% python3 -q
>>> import numpy as np
>>> np.set_printoptions(precision=2, suppress=True, linewidth=160)
>>> X = np.loadtxt("block6.csv", delimiter=",")
>>> print(X)
[[ 3.47  1.04 -8.06  2.49 -3.51  0.97 -1.57]
 [-0.46  1.91  4.31 -4.37  5.23 -5.07 -2.32]
 [-0.15  2.38 -3.81 -6.43  5.06 -3.08 -1.83]
 [ 7.08  3.91  1.31  2.46 -1.88 -4.62 -1.38]
 [-4.23 -3.54 -7.45  2.21  1.54 -0.56 -2.55]
 [ 5.   -1.97  3.4   1.26 -6.96  1.67  2.58]
 [ 0.45  3.23  7.8  -4.75 -1.61 -1.74  0.55]
 [-1.85  2.64  3.05  8.77  1.7  -0.63  0.1 ]
 [ 1.38  0.35 -7.95 -3.16  0.11  3.12  3.88]
 [-2.34 -1.4   5.11  4.71  0.38  5.35 -3.94]
 [ 5.02  1.41 -1.15  2.55 -5.98 -3.25  4.32]
 [ 0.71  3.68  0.08  8.17 -2.56 -2.95  1.98]
 [ 0.01 -4.98  7.08 -0.85 -4.38  2.26 -0.09]
 [-2.87  1.04 -2.34  7.49  0.81 -3.78  3.77]
 [-0.85 -1.14 -1.4  -5.97  5.38  1.45  5.42]
 [-3.71 -1.65 -0.56 -5.66 -4.91  1.24  5.05]
 [-4.22 -7.33 -0.67  1.72 -2.35 -4.22  1.34]
 [-0.93 -0.63 -3.28  7.72 -4.43 -1.35  2.64]
 [ 3.64  3.67 -0.95 -0.67  1.01 -8.33 -1.26]
 [-0.1   0.1   0.82 -5.65  5.09 -0.62 -6.4 ]
 [-2.12 -0.6  -2.71 -5.74  1.15 -4.31 -5.92]
 [ 2.58  3.08  1.53  2.74 -1.78 -7.82 -3.12]
 [-2.11  5.63 -0.58 -5.16 -3.13 -4.89  1.79]
 [ 4.61  2.51 -5.39 -3.65 -0.47  0.53 -5.44]
 [ 7.78 -2.19  0.82 -4.05  3.59  2.08 -0.58]
 [-6.11 -4.29 -2.79 -0.57  4.43  0.84  3.98]
 [ 3.24 -1.09 -1.07 -2.3  -5.88  0.35  6.87]
 [ 2.39  1.78  1.14 -7.1   3.87  4.73  1.43]
 [ 0.65 -1.14 -1.22  8.16 -3.06  3.83  2.51]
 [-3.98 -2.28  5.8  -3.03 -2.06  3.85 -4.13]
 [-0.99 -0.04 -5.88  6.35 -3.84  2.85  1.11]
 [ 1.3  -5.99 -1.29  5.63  1.78  3.36 -3.82]
 [ 2.38  7.49  3.18 -3.81 -3.54 -0.3   1.01]
 [ 1.32  0.34 -2.26 -4.59  0.64  5.67  6.28]
 [-0.7  -2.03 -3.71 -1.91  5.29 -6.28 -3.25]
 [ 1.17  2.23  8.11  2.2  -2.56  3.99 -0.81]]
>>> cen = X - X.mean(axis=0)
>>> V = np.linalg.svd(cen)[2][:4]
>>> A2 = cen - cen @ V.T @ V
>>> round(float(np.linalg.norm(A2) / np.linalg.norm(cen)), 2)
0.46
>>> np.linalg.norm(A2, axis=1).round(6).argmax()
np.int64(24)
>>> (cen @ V.T).std(axis=0)
array([5.19, 4.34, 4.17, 3.9 ])
>>> dist = np.linalg.norm(X[:, None] - X[None], axis=-1)
>>> np.linalg.matrix_rank(dist ** 2)
np.int64(9)
>>> dist[25].round(6).argsort(kind="stable")[:4]
array([25, 14,  4, 16])
>>> print(np.linalg.norm(X, axis=1))
[10.   10.   10.   10.   10.   10.   10.   10.   10.   10.   10.   10.   10.   10.   10.   10.   10.   10.   10.    9.99 10.   10.   10.   10.   10.   10.
 10.   10.   10.01 10.   10.   10.   10.   10.   10.   10.  ]
>>> np.flatnonzero(dist[25] < dist.mean() / 2)
array([25])
>>> A2 = np.c_[X[:, :4] @ np.array([[2, -3, 2, 1], [0, 2, 2, 5], [4, -1, -5, 2], [0, 3, 1, -1]]), np.array([-1, 3, 0, 0, -1, -3, -3, -2, 3, -2, 2, -1, 3, -2, -2, 3, -3, 2, -1, 2, 2, 2, 1, 1, 1, -3, 1, -1, 2, -1, 0, 3, -3, -1, 0, -2])]
>>> print(A2)
[[-25.3    7.2   51.81  -9.94  -1.  ]
 [ 16.32 -12.22 -23.02  22.08   3.  ]
 [-15.54 -10.27  17.08  10.56   0.  ]
 [ 19.4   -7.35  17.89  26.79   0.  ]
 [-38.26  19.69  23.92 -39.04  -1.  ]
 [ 23.6  -18.56  -9.68   0.69  -3.  ]
 [ 32.1  -16.94 -36.39  36.95  -3.  ]
 [  8.5   34.09  -4.9    8.68  -2.  ]
 [-29.04  -4.97  40.05  -9.61   3.  ]
 [ 15.76  13.24 -28.32  -3.83  -2.  ]
 [  5.44  -3.44  21.16   7.22   2.  ]
 [  1.74  29.66  16.55  11.1   -1.  ]
 [ 28.34 -19.62 -46.19  -9.88   3.  ]
 [-15.1   35.5   15.53  -9.84  -2.  ]
 [ -7.3  -16.24  -2.95  -3.38  -2.  ]
 [ -9.66  -8.59 -13.58  -7.42   3.  ]
 [-11.12   3.83 -18.03 -43.93  -3.  ]
 [-14.98  27.97  21.   -18.36   2.  ]
 [  3.48  -4.64  18.7   20.76  -1.  ]
 [  3.08 -17.27  -9.75   7.69   2.  ]
 [-15.08  -9.35   2.37  -4.8    2.  ]
 [ 11.28   5.11   6.41  18.3    2.  ]
 [ -6.54   2.69   4.78  30.04   1.  ]
 [-12.34 -14.37  37.54  10.03   1.  ]
 [ 18.84 -40.69   3.03   2.52   1.  ]
 [-23.38  10.83  -7.42 -32.57  -3.  ]
 [  2.2  -17.73   7.35  -2.05   1.  ]
 [  9.34 -26.05  -4.46  20.67  -1.  ]
 [ -3.58  21.47  13.28 -15.65   2.  ]
 [ 15.24  -7.51 -44.55  -0.75  -1.  ]
 [-25.5   27.82  33.69 -19.3    0.  ]
 [ -2.56   2.3    2.7  -36.86   3.  ]
 [ 17.48  -6.77   0.03  50.    -3.  ]
 [ -6.4  -14.79  10.03   3.09  -1.  ]
 [-16.24  -3.98  11.18 -16.36   0.  ]
 [ 34.78  -0.56 -31.55  26.34  -2.  ]]
>>> print(np.round(np.linalg.lstsq(X, A2[:, 0])[0], 2) + 0)
[2. 0. 4. 0. 0. 0. 0.]
>>> np.linalg.norm(np.linalg.qr(X)[0].T @ A2, axis=0) ** 2 / ((A2 ** 2).sum(axis=0) + 1e-12)
array([1.  , 1.  , 1.  , 1.  , 0.17])
>>> np.round(np.linalg.norm(A2 - X @ np.linalg.lstsq(X, A2)[0], axis=0), 2) + 0
array([ 0.,  0.,  0.,  0., 11.])
